In [1]: import numpy as np

In [2]: import numpy.linalg as la

In [3]: np.set_printoptions(precision=2, suppress=True, linewidth=160, legacy="1.25")

In [4]: rnd = lambda a: np.round(a, 2) + 0

In [5]: F = np.array([[1, 3, 1], [2, 2, 1], [3, 3, 1]])

In [6]: F
Out[6]: 
array([[1, 3, 1],
       [2, 2, 1],
       [3, 3, 1]])

In [7]: F @ F
Out[7]: 
array([[10, 12,  5],
       [ 9, 13,  5],
       [12, 18,  7]])

In [8]: F.inv()
AttributeError: 'numpy.ndarray' object has no attribute 'inv'


In [9]: rnd(la.norm(F[1], 1)), rnd(la.norm(F[1], np.inf))
Out[9]: (5.0, 2.0)

In [10]: rnd(la.norm(F[1] - F[0]))
Out[10]: 1.41

In [11]: rnd(la.norm(F, axis=0))
Out[11]: array([3.74, 4.69, 1.73])

In [12]: rnd(la.norm(F, 1)), rnd(la.norm(F, np.inf))
Out[12]: (8.0, 7.0)

In [13]: F[1] @ F[0]
Out[13]: 9

In [14]: ev, evecs = la.eig(F)

In [15]: rnd(np.sort(la.eigvals(F @ F)))
Out[15]: array([ 0.14,  1.  , 28.86])

In [16]: rnd(F @ evecs[:, 0] - ev[0] * evecs[:, 0])
Out[16]: array([0., 0., 0.])

In [17]: m1 = np.load("w.npy")

In [18]: m1
Out[18]: 
array([[ 1.84,  0.78,  0.53, -0.05],
       [ 0.89,  0.88,  1.24, -1.05],
       [ 0.67,  0.78,  0.57,  0.73],
       [ 0.19,  0.78,  0.45, -0.83]])

In [19]: O, evecs = la.qr(m1[:, :3])[0], la.qr(m1[:, 3:])[0]

In [20]: s = la.svd(O.T @ evecs, compute_uv=False)

In [21]: rnd(s)
Out[21]: array([0.65])

In [22]: rnd(np.degrees(np.arccos(s.clip(0, 1))))
Out[22]: array([49.42])

In [23]: rnd(la.norm(O @ O.T - evecs @ evecs.T, 2))
Out[23]: 1.0
